% python3 -q
>>> import numpy as np
>>> np.set_printoptions(precision=2, suppress=True, linewidth=120)
>>> W0 = np.load("x.npy")
>>> W0
array([[ -2,  -1,  -1,   8,  -2,  -9,  -8,   0,  -6,  -6,  -7,   5,   6],
       [ -2,  -1,  -1,   8,  -2,  -9,  -8,   0,  -6,  -6,  -7,   5,   6],
       [ -4,  -3,  -3,   6,  -4, -11, -10,  -2,  -8,  -8,  -9,   3,   4],
       [  0,   1,   1,  10,   0,  -7,  -6,   2,  -4,  -4,  -5,   7,   8],
       [  0,   1,   1,  10,   0,  -7,  -6,   2,  -4,  -4,  -5,   7,   8],
       [ -2,  -1,  -1,   8,  -2,  -9,  -8,   0,  -6,  -6,  -7,   5,   6],
       [ -4,  -3,  -3,   6,  -4, -11, -10,  -2,  -8,  -8,  -9,   3,   4],
       [ -2,  -1,  -1,   8,  -2,  -9,  -8,   0,  -6,  -6,  -7,   5,   6],
       [ -1,   0,   0,   9,  -1,  -8,  -7,   1,  -5,  -5,  -6,   6,   7],
       [ -1,   0,   0,   9,  -1,  -8,  -7,   1,  -5,  -5,  -6,   6,   7],
       [ -4,  -3,  -3,   6,  -4, -11, -10,  -2,  -8,  -8,  -9,   3,   4]])
>>> B = W0 / np.sqrt((W0 ** 2).mean(axis=1, keepdims=True))
>>> W0 - W0.mean(axis=1, keepdims=True)
array([[-0.23,  0.77,  0.77,  9.77, -0.23, -7.23, -6.23,  1.77, -4.23, -4.23, -5.23,  6.77,  7.77],
       [-0.23,  0.77,  0.77,  9.77, -0.23, -7.23, -6.23,  1.77, -4.23, -4.23, -5.23,  6.77,  7.77],
       [-0.23,  0.77,  0.77,  9.77, -0.23, -7.23, -6.23,  1.77, -4.23, -4.23, -5.23,  6.77,  7.77],
       [-0.23,  0.77,  0.77,  9.77, -0.23, -7.23, -6.23,  1.77, -4.23, -4.23, -5.23,  6.77,  7.77],
       [-0.23,  0.77,  0.77,  9.77, -0.23, -7.23, -6.23,  1.77, -4.23, -4.23, -5.23,  6.77,  7.77],
       [-0.23,  0.77,  0.77,  9.77, -0.23, -7.23, -6.23,  1.77, -4.23, -4.23, -5.23,  6.77,  7.77],
       [-0.23,  0.77,  0.77,  9.77, -0.23, -7.23, -6.23,  1.77, -4.23, -4.23, -5.23,  6.77,  7.77],
       [-0.23,  0.77,  0.77,  9.77, -0.23, -7.23, -6.23,  1.77, -4.23, -4.23, -5.23,  6.77,  7.77],
       [-0.23,  0.77,  0.77,  9.77, -0.23, -7.23, -6.23,  1.77, -4.23, -4.23, -5.23,  6.77,  7.77],
       [-0.23,  0.77,  0.77,  9.77, -0.23, -7.23, -6.23,  1.77, -4.23, -4.23, -5.23,  6.77,  7.77],
       [-0.23,  0.77,  0.77,  9.77, -0.23, -7.23, -6.23,  1.77, -4.23, -4.23, -5.23,  6.77,  7.77]])
>>> np.linalg.matrix_rank(W0 - W0.mean(axis=1, keepdims=True))
np.int64(1)
>>> np.linalg.matrix_rank(B) == np.linalg.matrix_rank(W0)
np.True_
>>> mat = np.array([[-1, 0, 2, 2, -2],
...     [-1, 2, 0, -1, 1],
...     [-1, -1, 1, -2, 0],
...     [1, 2, 0, 0, -1],
...     [-1, 1, 0, -1, -1]])
>>> x0 = np.array([1, -3, -6, 0, 6])
>>> target = mat @ x0
>>> target
array([-25,  -1,  -4, -11, -10])
>>> np.linalg.solve(mat, target + mat[:, 4])
array([ 1., -3., -6., -0.,  7.])
>>> np.linalg.solve(mat, mat[:, 1])
array([-0.,  1.,  0., -0., -0.])
>>> np.round(np.linalg.solve(mat.T, mat[2]), 2) + 0
array([0., 0., 1., 0., 0.])
>>> f = np.array([5, -1, -4, 3, 1])
>>> B = mat + np.outer(f, np.eye(5)[1])
>>> round(float(np.linalg.det(B) / np.linalg.det(mat)), 2), round(1 + np.linalg.solve(mat, f)[1], 2)
(1.86, np.float64(1.86))
>>> x0 = np.array([-3, -2, -2, 0, 3])
>>> target = mat @ x0
>>> beta, lr = np.zeros(5), 1 / np.linalg.norm(mat, 2) ** 2
>>> for i in range(50):
...     beta -= lr * mat.T @ (mat @ beta - target)
...     if i % 10 == 0: print(i, round(np.linalg.norm(mat @ beta - target), 2))
... 
0 5.06
10 1.25
20 0.65
30 0.38
40 0.23
>>> beta
array([-2.91, -1.98, -1.87, -0.02,  3.06])
>>> round(float(np.linalg.cond(mat)), 2)
4.46
>>> basis = np.array([[1, 0, 2, 1, 3, 3, 3, 0, 0, 2, 2, 0],
...     [1, 1, 1, 3, 0, 1, 3, 3, 1, 2, 3, 2],
...     [0, 1, 3, 3, 3, 1, 2, 1, 2, 0, 0, 2],
...     [1, 0, 1, 1, 3, 1, 1, 3, 2, 0, 2, 3]])
>>> rng = np.random.default_rng(34)
>>> data = rng.normal(size=(40, 4)) @ basis + np.array([0, 2, -2, -3, 0, 1, 2, -2, 3, -2, -3, 2])
>>> data
array([[ -0.82,   3.32,   4.87,   1.39,   9.05,   2.68,   3.74,  -1.75,   7.85,  -4.6 ,  -5.89,   6.08],
       [  0.77,   1.85,  -0.41,  -2.47,   3.12,   3.12,   3.76,  -1.56,   3.58,  -1.13,  -1.66,   2.71],
       [  0.08,   2.01,   0.12,  -2.3 ,   3.9 ,   2.08,   2.48,  -1.74,   4.6 ,  -2.83,  -3.46,   3.48],
       [ -1.85,   0.4 ,  -6.6 ,  -8.92,  -6.02,  -1.96,  -3.28,  -8.06,  -1.49,  -3.68,  -7.41,  -4.22],
       [ -0.96,   2.52,  -0.07,  -2.05,   0.78,   1.46,   2.63,  -4.84,   2.62,  -2.15,  -5.28,   0.38],
       [  1.8 ,   1.46,  -1.18,  -2.86,   3.6 ,   3.68,   4.16,   0.65,   3.98,  -0.49,   0.62,   4.05],
       [  1.44,   3.88,   2.86,   3.29,   5.21,   3.83,   7.5 ,   2.95,   6.96,  -0.12,   0.66,   7.25],
       [ -0.92,   3.19,  -0.4 ,  -0.54,  -0.32,   0.11,   2.48,  -2.31,   3.95,  -2.6 ,  -4.66,   2.51],
       [ -0.21,   1.32,  -3.11,  -5.05,  -1.49,   1.4 ,   1.52,  -4.75,   0.72,  -1.3 ,  -3.62,  -1.04],
       [ -3.32,   2.11,  -5.27,  -5.72,  -8.04,  -4.11,  -3.26,  -8.35,  -0.46,  -4.69,  -9.91,  -3.7 ],
       [  0.54,   1.81,  -3.05,  -3.23,  -0.18,   0.35,   1.36,   0.44,   3.89,  -2.39,  -1.7 ,   3.83],
       [  0.26,   3.49,  -0.17,   1.04,   1.06,   0.43,   3.62,   2.01,   6.03,  -2.22,  -1.77,   6.1 ],
       [  1.47,   3.47,  -2.08,   1.15,  -1.59,   0.7 ,   4.91,   4.4 ,   5.18,  -0.03,   1.68,   6.4 ],
       [ -3.11,   1.64,  -5.01,  -6.47,  -6.08,  -3.72,  -3.81,  -8.01,   0.2 ,  -5.42,  -9.94,  -2.92],
       [  1.81,   2.28,  -4.06,  -2.06,  -3.97,   2.22,   5.21,   0.76,   1.22,   2.25,   2.34,   1.62],
       [  0.58,   2.41,   1.75,  -0.82,   5.22,   3.99,   5.02,  -1.93,   4.47,  -1.13,  -2.23,   3.24],
       [ -3.43,  -0.89,  -8.  , -12.5 ,  -3.36,  -6.12, -10.61,  -7.49,   1.56, -10.6 , -12.46,  -1.18],
       [  0.9 ,   1.56,  -6.86,  -4.61,  -5.72,  -1.49,   0.25,   1.72,   2.13,  -1.4 ,  -0.02,   2.91],
       [ -1.1 ,   1.44,  -4.52,  -5.61,  -4.  ,  -0.96,  -0.68,  -4.99,   0.64,  -2.79,  -5.35,  -1.23],
       [ -2.49,   1.72,  -2.01,  -5.17,  -1.42,  -0.89,  -1.31,  -8.19,   1.18,  -4.56,  -9.12,  -2.18],
       [  0.04,  -0.46,  -5.48,  -9.23,  -0.66,   0.79,  -1.76,  -4.88,   0.36,  -3.09,  -4.01,  -1.15],
       [ -0.42,   3.77,   3.11,   1.86,   3.83,   2.95,   5.77,  -2.49,   4.95,  -1.29,  -3.81,   3.21],
       [  0.14,   4.01,   4.14,   2.85,   4.58,   4.66,   7.98,  -2.62,   4.54,   0.44,  -2.41,   2.76],
       [ -2.43,   0.57,  -7.48,  -9.18,  -8.36,  -3.08,  -4.04,  -9.06,  -2.36,  -3.82,  -8.4 ,  -5.41],
       [ -0.81,   0.76,  -5.88,  -7.23,  -4.35,  -1.26,  -1.8 ,  -4.62,   0.31,  -3.11,  -4.93,  -1.25],
       [ -0.17,   3.86,  -2.47,   1.03,  -3.24,  -2.16,   2.08,   3.16,   5.69,  -2.7 ,  -1.96,   6.25],
       [ -0.26,   0.96,  -3.6 ,  -6.02,  -1.69,   1.44,   1.03,  -5.51,   0.13,  -1.36,  -3.88,  -1.82],
       [ -1.76,   2.56,  -1.45,  -2.62,  -0.77,  -1.28,  -0.2 ,  -3.92,   3.57,  -4.5 ,  -6.99,   1.59],
       [  1.21,   4.26,   6.18,   4.61,   8.07,   6.8 ,  10.46,  -0.56,   6.06,   1.5 ,  -0.18,   4.91],
       [ -0.65,  -0.82,  -9.92, -11.47,  -6.56,  -3.29,  -5.75,  -3.93,  -0.55,  -4.75,  -4.94,  -1.47],
       [  1.47,   2.19,   0.15,  -1.07,   4.33,   3.43,   4.72,   1.18,   5.12,  -0.91,   0.04,   5.15],
       [  0.21,   2.69,  -1.63,  -1.05,   0.68,  -0.24,   1.79,   1.69,   5.59,  -3.13,  -2.24,   5.7 ],
       [  2.47,   1.7 ,  -0.39,  -1.91,   3.68,   5.62,   6.79,   0.24,   3.  ,   1.86,   2.4 ,   3.  ],
       [ -0.45,   1.07,  -5.73,  -6.32,  -4.62,  -0.97,  -0.82,  -3.6 ,   0.51,  -2.35,  -3.83,  -0.69],
       [  1.5 ,   2.23,   0.98,  -0.54,   6.89,   2.92,   3.86,   3.16,   7.4 ,  -2.66,  -0.27,   7.95],
       [  0.24,   0.85,  -2.62,  -5.34,   2.5 ,   0.91,  -0.11,  -1.49,   3.84,  -3.79,  -3.39,   3.11],
       [  2.12,   3.23,   0.87,   1.8 ,   3.97,   3.54,   6.78,   4.28,   6.46,   0.23,   2.25,   7.48],
       [  1.56,   3.58,  -0.05,   1.98,   1.48,   2.04,   5.94,   4.1 ,   6.09,  -0.13,   1.44,   7.04],
       [  1.72,   1.27,   5.39,  -1.32,  15.84,   6.98,   5.11,   0.31,   8.57,  -3.44,  -1.71,   7.87],
       [  0.01,   1.33,  -2.64,  -4.48,   1.1 ,   0.5 ,   0.31,  -1.58,   3.58,  -3.38,  -3.49,   2.77]])
>>> def softmax(z):
...     e = np.exp(z - z.max(axis=-1, keepdims=True))
...     return e / e.sum(axis=-1, keepdims=True)
... 
>>> np.round(softmax(10 * data[16]), 2) + 0
array([0., 0., 0., 0., 0., 0., 0., 0., 1., 0., 0., 0.])
>>> np.round(softmax(data[16]), 2) + 0
array([0.01, 0.07, 0.  , 0.  , 0.01, 0.  , 0.  , 0.  , 0.86, 0.  , 0.  , 0.06])
>>> att = data @ data.T / np.sqrt(12)
>>> softmax(att).round(6).argmax(axis=1)
array([38, 38, 38, 16, 16, 38, 38,  0, 16, 16, 16, 38, 36, 16, 14, 38, 16, 29, 16, 16, 16, 38, 28, 16, 16, 25, 16, 16,
       28, 16, 38, 38, 38, 16, 38, 16, 38,  6, 38, 16])
>>> np.allclose(data[:-1].T @ np.linalg.lstsq(data[:-1].T, data[-1])[0], data[-1])
True
>>> np.linalg.lstsq(data[:-1].T, data[-1])[2]
np.int32(5)
>>> np.unique(data.round(6), axis=0).shape
(40, 12)
>>> [round(float(x), 2) for x in np.linalg.svd(data, compute_uv=False)[:3]]
[64.89, 48.44, 24.35]
>>> np.linalg.matrix_rank(data, rtol=0.1)
np.int64(5)
>>> Xc = data - data.mean(axis=0)
>>> vecs = np.linalg.svd(Xc)[2][:5]
>>> B = Xc - Xc @ vecs.T @ vecs
>>> np.linalg.norm(B, axis=1).round(6).argmax()
np.int64(0)
>>> np.diag(vecs.T @ vecs)
array([0.15, 0.18, 0.7 , 0.65, 0.78, 0.28, 0.45, 0.45, 0.28, 0.32, 0.43, 0.34])
>>> m1 = np.load("mat.npy")
>>> m1
array([[0, 1, 0, 0, 0, 0],
       [0, 0, 0, 1, 0, 0],
       [0, 0, 0, 0, 1, 0],
       [0, 0, 1, 0, 0, 0],
       [1, 0, 0, 0, 0, 0],
       [0, 0, 0, 0, 0, 1]])
>>> B = np.linalg.invert(m1)
Traceback (most recent call last):
  File "<python-input-45>", line 1, in <module>
    B = np.linalg.invert(m1)
        ^^^^^^^^^^^^^^^^
AttributeError: module 'numpy.linalg' has no attribute 'invert'
>>> B = np.linalg.inv(m1)
>>> np.linalg.inv(B)
array([[0., 1., 0., 0., 0., 0.],
       [0., 0., 0., 1., 0., 0.],
       [0., 0., 0., 0., 1., 0.],
       [0., 0., 1., 0., 0., 0.],
       [1., 0., 0., 0., 0., 0.],
       [0., 0., 0., 0., 0., 1.]])
>>> (np.abs(B) > 1e-9).astype(int)
array([[0, 0, 0, 0, 1, 0],
       [1, 0, 0, 0, 0, 0],
       [0, 0, 0, 1, 0, 0],
       [0, 1, 0, 0, 0, 0],
       [0, 0, 1, 0, 0, 0],
       [0, 0, 0, 0, 0, 1]])
>>> round(np.linalg.slogdet(m1)[0], 2)
np.float64(1.0)
>>> B
array([[0., 0., 0., 0., 1., 0.],
       [1., 0., 0., 0., 0., 0.],
       [0., 0., 0., 1., 0., 0.],
       [0., 1., 0., 0., 0., 0.],
       [0., 0., 1., 0., 0., 0.],
       [0., 0., 0., 0., 0., 1.]])
>>> m1 @ B
array([[1., 0., 0., 0., 0., 0.],
       [0., 1., 0., 0., 0., 0.],
       [0., 0., 1., 0., 0., 0.],
       [0., 0., 0., 1., 0., 0.],
       [0., 0., 0., 0., 1., 0.],
       [0., 0., 0., 0., 0., 1.]])
>>> np.linalg.det(m1) * B
array([[0., 0., 0., 0., 1., 0.],
       [1., 0., 0., 0., 0., 0.],
       [0., 0., 0., 1., 0., 0.],
       [0., 1., 0., 0., 0., 0.],
       [0., 0., 1., 0., 0., 0.],
       [0., 0., 0., 0., 0., 1.]])
>>> B = m1 + rng.integers(-2, 3, (6, 1)) @ rng.integers(-2, 3, (1, 6))
>>> B
array([[ 2, -1,  2,  2, -2,  2],
       [ 1, -1,  1,  2, -1,  1],
       [-2,  2, -2, -2,  3, -2],
       [ 0,  0,  1,  0,  0,  0],
       [ 1,  0,  0,  0,  0,  0],
       [ 0,  0,  0,  0,  0,  1]])
>>> B - m1
array([[ 2, -2,  2,  2, -2,  2],
       [ 1, -1,  1,  1, -1,  1],
       [-2,  2, -2, -2,  2, -2],
       [ 0,  0,  0,  0,  0,  0],
       [ 0,  0,  0,  0,  0,  0],
       [ 0,  0,  0,  0,  0,  0]])
>>> F = np.load("m.npy")
>>> F
array([[  0.8 ,   1.  ,   0.2 ,   0.8 ,   0.6 ,   0.85,   0.  ,   1.1 ,  -0.4 ],
       [  0.9 ,  -0.9 ,  -0.7 ,   0.4 ,  -0.9 ,  -3.59,   1.  ,   0.  ,   0.9 ],
       [  1.5 ,   0.2 ,  -0.3 ,  -0.9 ,   0.6 ,  -1.05,  -1.9 ,   0.4 ,  -1.  ],
       [  0.  ,   0.6 ,  -1.  ,   0.1 ,  -0.5 ,  -5.09,   1.1 ,  -0.7 ,   0.2 ],
       [  0.6 ,   1.1 ,   0.1 ,   1.9 ,   1.4 ,   0.72,   1.6 ,  -1.  ,   1.1 ],
       [ -1.  ,   1.3 ,  -0.8 ,  -1.3 ,   1.3 ,  -4.15,   1.2 ,   0.  ,   1.8 ],
       [ -0.3 ,   0.  ,   0.8 ,  -1.3 ,  -0.5 ,   3.88,  -0.1 ,   2.9 ,   0.1 ],
       [  1.7 ,   2.2 ,  -2.6 ,   0.8 ,  -0.4 , -13.14,  -1.6 ,   0.8 ,   0.1 ],
       [  0.4 ,   0.8 ,   1.8 ,   0.7 ,   1.8 ,   9.13,  -0.5 ,   0.3 ,   0.8 ],
       [  0.5 ,  -1.9 ,  -1.  ,  -1.3 ,  -0.9 ,  -5.05,   1.8 ,  -0.5 ,  -1.7 ],
       [  0.1 ,  -0.3 ,   0.4 ,   0.8 ,  -2.3 ,   2.26,   0.9 ,  -0.1 ,  -0.7 ],
       [ -2.2 ,   1.1 ,  -0.5 ,  -1.  ,  -0.6 ,  -2.53,  -1.2 ,   0.4 ,   1.4 ],
       [ -0.8 ,   0.4 ,   1.2 ,   0.  ,   0.4 ,   6.4 ,   1.8 ,  -0.8 ,  -0.4 ],
       [ -1.7 ,   0.  ,  -0.1 ,   0.  ,   0.7 ,  -0.21,   1.1 ,  -0.2 ,   0.4 ],
       [ -1.4 ,   0.1 ,   2.6 ,  -0.1 ,   1.1 ,  12.57,  -0.8 ,  -0.1 ,   0.5 ],
       [  0.1 ,   1.7 ,  -1.2 ,  -1.9 ,  -1.2 ,  -6.46,  -0.3 ,  -0.8 ,  -0.4 ],
       [  0.7 ,   0.7 ,   0.1 ,  -0.9 ,  -0.6 ,   0.01,  -0.2 ,   1.2 ,  -0.3 ],
       [  0.7 ,   0.1 ,  -1.  ,   0.1 ,  -0.6 ,  -5.12,   0.  ,   0.6 ,   0.2 ],
       [  1.1 ,   0.1 ,  -1.5 ,  -1.6 ,   1.9 ,  -7.59,   0.2 ,  -0.1 ,  -0.4 ],
       [  1.9 ,  -1.5 ,   0.2 ,   0.9 ,   1.5 ,   0.62,  -1.1 ,  -0.1 ,  -0.1 ],
       [  0.4 ,   0.8 ,   0.5 ,   0.5 ,   1.5 ,   2.61,   1.1 ,   2.  ,   0.  ],
       [ -0.3 ,  -1.  ,   0.2 ,  -0.7 ,   0.9 ,   1.34,   0.  ,  -2.1 ,   0.7 ],
       [ -1.  ,   1.  ,   0.8 ,   1.6 ,  -1.9 ,   4.49,  -1.3 ,  -0.5 ,   0.2 ],
       [ -0.2 ,  -0.1 ,   0.9 ,   0.5 ,   1.6 ,   4.24,  -1.7 ,  -1.4 ,  -0.4 ],
       [ -0.5 ,  -1.5 ,   1.2 ,   1.2 ,   0.2 ,   5.88,  -0.7 ,   0.8 ,   0.5 ],
       [ -0.9 ,  -1.4 ,  -1.  ,  -0.7 ,  -0.1 ,  -4.98,  -0.3 ,   1.7 ,  -0.1 ],
       [ -0.6 ,  -0.5 ,   0.9 ,   0.  ,  -0.7 ,   4.82,   0.5 ,   1.2 ,  -1.3 ],
       [  0.8 ,  -1.4 ,  -1.8 ,  -0.3 ,   0.9 ,  -9.07,   1.2 ,  -0.7 ,  -1.2 ],
       [  0.8 ,   0.6 ,   0.6 ,   0.4 ,   0.4 ,   2.7 ,   0.2 ,   0.4 ,   1.8 ],
       [  0.1 ,   0.4 ,   0.  ,  -1.1 ,  -0.2 ,  -0.11,  -2.9 ,   0.8 ,  -1.2 ],
       [ -0.9 ,   0.  ,  -0.4 ,  -0.5 ,   0.2 ,  -1.89,  -1.1 ,  -1.1 ,  -1.1 ],
       [ -1.9 ,  -0.4 ,  -1.4 ,   1.  ,  -1.2 ,  -6.85,  -1.7 ,  -0.5 ,   0.1 ],
       [ -0.1 ,  -0.6 ,   1.1 ,   0.4 ,   0.7 ,   4.83,   0.  ,   0.7 ,   0.6 ],
       [  0.7 ,   0.9 ,  -1.1 ,  -0.2 ,   1.9 ,  -5.63,  -1.1 ,  -1.1 ,  -0.6 ],
       [  0.4 ,   0.8 ,   2.8 ,   0.2 ,   1.9 ,  14.61,   0.7 ,  -0.7 ,   0.5 ],
       [ -0.5 ,   0.9 ,  -0.5 ,   1.5 ,   0.1 ,  -2.24,  -2.6 ,   1.4 ,   0.8 ],
       [ -0.8 ,  -0.3 ,   0.7 ,   0.3 ,   0.7 ,   3.2 ,  -0.7 ,   0.3 ,   1.1 ],
       [  0.3 ,   1.6 ,   0.9 ,   0.8 ,  -1.  ,   4.73,  -1.3 ,  -0.9 ,  -1.3 ],
       [ -0.1 ,  -0.3 ,  -0.4 ,  -0.9 ,   1.8 ,  -2.37,  -0.4 ,  -0.5 ,  -0.4 ],
       [  1.3 ,   0.9 ,   0.4 ,   0.5 ,  -1.9 ,   1.65,   0.6 ,   0.7 ,  -0.3 ]])
>>> x0 = np.array([-3, -1, -3, -2, -1, 3, 2, 2, -1])
>>> np.sign((F @ x0).round(6))
array([-1., -1., -1., -1., -1., -1.,  1., -1.,  1., -1.,  1., -1.,  1.,  1.,  1., -1.,  1., -1., -1., -1.,  1.,  1.,
        1.,  1.,  1., -1.,  1., -1.,  1., -1., -1., -1.,  1., -1.,  1., -1.,  1.,  1., -1.,  1.])
>>> F @ np.eye(9)[2]
array([ 0.2, -0.7, -0.3, -1. ,  0.1, -0.8,  0.8, -2.6,  1.8, -1. ,  0.4, -0.5,  1.2, -0.1,  2.6, -1.2,  0.1, -1. ,
       -1.5,  0.2,  0.5,  0.2,  0.8,  0.9,  1.2, -1. ,  0.9, -1.8,  0.6,  0. , -0.4, -1.4,  1.1, -1.1,  2.8, -0.5,
        0.7,  0.9, -0.4,  0.4])
>>> x0 @ F
Traceback (most recent call last):
  File "<python-input-61>", line 1, in <module>
    x0 @ F
    ~~~^~~
ValueError: matmul: Input operand 1 has a mismatch in its core dimension 0, with gufunc signature (n?,k),(k,m?)->(n?,m?) (size 40 is different from 9)
